>>> import numpy as np
>>> from numpy import linalg as LA
>>> np.set_printoptions(precision=2, suppress=True, linewidth=160, legacy="1.25")
>>> feats = np.loadtxt("x.csv", delimiter=",")
>>> feats
array([[ 0.04, -0.08, -0.14,  0.08,  0.07, -0.04],
       [-0.08,  0.17,  0.28, -0.17, -0.13,  0.08],
       [-0.14,  0.28,  0.48, -0.28, -0.23,  0.14],
       [ 0.08, -0.17, -0.28,  0.17,  0.13, -0.08],
       [ 0.07, -0.13, -0.23,  0.13,  0.11, -0.07],
       [-0.04,  0.08,  0.14, -0.08, -0.07,  0.04]])
>>> U, sig, vt = LA.svd(feats)
>>> sig.round(2) + 0
array([1., 0., 0., 0., 0., 0.])
>>> A2 = U[:, :1] @ np.diag(sig[:1]) @ vt[:1]
>>> np.round(LA.norm(feats - A2, 2), 2), np.round(sig[1], 2)
(0.0, 0.0)
>>> A2
array([[ 0.04, -0.08, -0.14,  0.08,  0.07, -0.04],
       [-0.08,  0.17,  0.28, -0.17, -0.13,  0.08],
       [-0.14,  0.28,  0.48, -0.28, -0.23,  0.14],
       [ 0.08, -0.17, -0.28,  0.17,  0.13, -0.08],
       [ 0.07, -0.13, -0.23,  0.13,  0.11, -0.07],
       [-0.04,  0.08,  0.14, -0.08, -0.07,  0.04]])
>>> x0 = np.array([-3, -4, 1, -4, -5, 2])
>>> feats @ x0
array([-0.68,  1.36,  2.31, -1.36, -1.09,  0.68])
>>> feats @ feats @ x0
array([-0.68,  1.36,  2.31, -1.36, -1.09,  0.68])
>>> np.round((x0 - feats @ x0) @ (feats @ x0), 2)
0.0
>>> feats.reshape(-1, 2)
array([[ 0.04, -0.08],
       [-0.14,  0.08],
       [ 0.07, -0.04],
       [-0.08,  0.17],
       [ 0.28, -0.17],
       [-0.13,  0.08],
       [-0.14,  0.28],
       [ 0.48, -0.28],
       [-0.23,  0.14],
       [ 0.08, -0.17],
       [-0.28,  0.17],
       [ 0.13, -0.08],
       [ 0.07, -0.13],
       [-0.23,  0.13],
       [ 0.11, -0.07],
       [-0.04,  0.08],
       [ 0.14, -0.08],
       [-0.07,  0.04]])
>>> feats.ravel(order="F")
array([ 0.04, -0.08, -0.14,  0.08,  0.07, -0.04, -0.08,  0.17,  0.28, -0.17, -0.13,  0.08, -0.14,  0.28,  0.48, -0.28, -0.23,  0.14,  0.08, -0.17, -0.28,
        0.17,  0.13, -0.08,  0.07, -0.13, -0.23,  0.13,  0.11, -0.07, -0.04,  0.08,  0.14, -0.08, -0.07,  0.04])
>>> blk = feats.reshape(6, 2, -1)
>>> np.swapaxes(blk, 1, 2)[2]
array([[-0.14, -0.28],
       [ 0.28, -0.23],
       [ 0.48,  0.14]])
>>> blk[:, 0]
array([[ 0.04, -0.08, -0.14],
       [-0.08,  0.17,  0.28],
       [-0.14,  0.28,  0.48],
       [ 0.08, -0.17, -0.28],
       [ 0.07, -0.13, -0.23],
       [-0.04,  0.08,  0.14]])
>>> X = np.loadtxt("data.csv", delimiter=",")
>>> X
array([[  8.,   8.,   1.,   6.,  -6.,  -9.,  -5.,  -3.,   9.,  -4.],
       [  1.,  -1.,  -6.,   1.,   4.,  -7.,  -2.,   8.,  -4.,   7.],
       [  5.,  -4., -13.,  -1.,  -5.,  -2.,   8.,  -3.,   0.,   0.],
       [ -5.,  -4.,  -2.,  -7.,   0.,  -4.,   6.,  11.,  -9.,  -2.],
       [  1.,  16.,  -7.,  15.,   1.,   0.,  -1.,  -8.,   9.,  -2.],
       [ -2.,   4.,  -2.,   4.,  -6.,   8., -14.,  -6., -10.,   2.],
       [  0.,   0.,   0.,   0.,   0.,   0.,   0.,   0.,   0.,   0.],
       [ 15., -22.,  -2., -13., -11.,   0.,  -7.,  -5.,  -4.,  11.],
       [ 13., -13.,   0.,  -9., -10.,   8.,  -2., -15.,  -6.,   1.],
       [ 10., -13.,  -4.,   0., -14.,  -7.,   1.,  -4.,   4.,   8.],
       [  0.,   0.,   0.,   0.,   0.,   0.,   0.,   0.,   0.,   0.],
       [  8.,   8.,   1.,   6.,  -6.,  -9.,  -5.,  -3.,   9.,  -4.],
       [  0.,   0.,   0.,   0.,   0.,   0.,   0.,   0.,   0.,   0.],
       [  2.,  -1., -15.,   2.,   2.,   7.,  10.,  -9.,   5.,   1.],
       [  8.,  -7., -13.,  -2.,  -3.,   5.,   0.,  -8.,   1.,   8.],
       [  2.,  15., -13.,  16.,   5.,  -7.,  -3.,   0.,   5.,   5.],
       [  0.,  -9.,   6., -12.,  -9.,   1.,  -2.,   4.,  -9.,  -2.],
       [-10.,   0.,  -8.,   6., -10., -11.,  -5.,  16.,  -9.,   7.],
       [ -6., -10.,   7., -10.,  -5.,   7.,   5.,   1., -10.,  -4.],
       [  9.,  -9.,  -7.,  -7.,  -5.,  -2.,   6.,  -4.,   5.,  -1.],
       [ 18.,  -9.,  -9.,  -2.,  -8., -14.,  -4.,  -1.,   5.,   7.],
       [ -7., -12.,   2.,   1.,  -3.,   4.,   0.,   3., -10.,  13.],
       [ -2.,  -4.,   3.,   2.,  -3.,  18.,  -7., -14.,  -5.,   7.],
       [  9.,  15., -18.,  13.,   1.,  -1.,   8., -14.,   8.,  -6.],
       [ -6.,   7., -14.,  10.,  11.,   2.,   2.,   3.,  -4.,   9.],
       [  3., -22., -11.,  -5.,  -4.,  -5.,   4.,   7.,  -9.,  19.]])
>>> labels = X[:, 8] > np.median(X[:, 8])
>>> r0 = X[labels].mean(axis=0) - X[~labels].mean(axis=0)
>>> r0
array([ 7.56,  7.92, -5.9 ,  6.76, -0.11, -4.89,  1.57, -6.03, 11.56, -3.05])
>>> data = np.load("m.npy")
>>> data
array([[-6,  5,  0,  0,  0,  0],
       [-6,  5,  0,  0,  0,  0],
       [ 1, -2,  0,  0,  0,  0],
       [ 0,  0, -6,  5,  0,  0],
       [ 0,  0, -6,  5,  0,  0],
       [ 0,  0,  1, -2,  0,  0],
       [ 0,  0,  0,  0, -6,  5],
       [ 0,  0,  0,  0, -6,  5],
       [ 0,  0,  0,  0,  1, -2]])
>>> x0 = np.array([4, 1, 4, 2, 1, 1])
>>> y = data @ x0
>>> LA.solve(data.T @ data, data.T @ y)
array([4., 1., 4., 2., 1., 1.])
>>> rng = np.random.default_rng(920)
>>> y = y + 0.02 * rng.normal(size=9)
>>> y
array([-19.  , -18.97,   2.03, -14.01, -14.  ,   0.01,  -1.03,  -1.  ,  -1.02])
>>> c, *_ = LA.lstsq(data, y)
>>> c.round()
array([4., 1., 4., 2., 1., 1.])
>>> c
array([3.98, 0.97, 3.99, 1.99, 1.02, 1.02])
>>> [round(float(LA.norm(LA.solve(data.T @ data + lam * np.eye(6), data.T @ y))), 2) for lam in (0, 1, 10, 100)]
[6.23, 3.78, 2.76, 1.65]
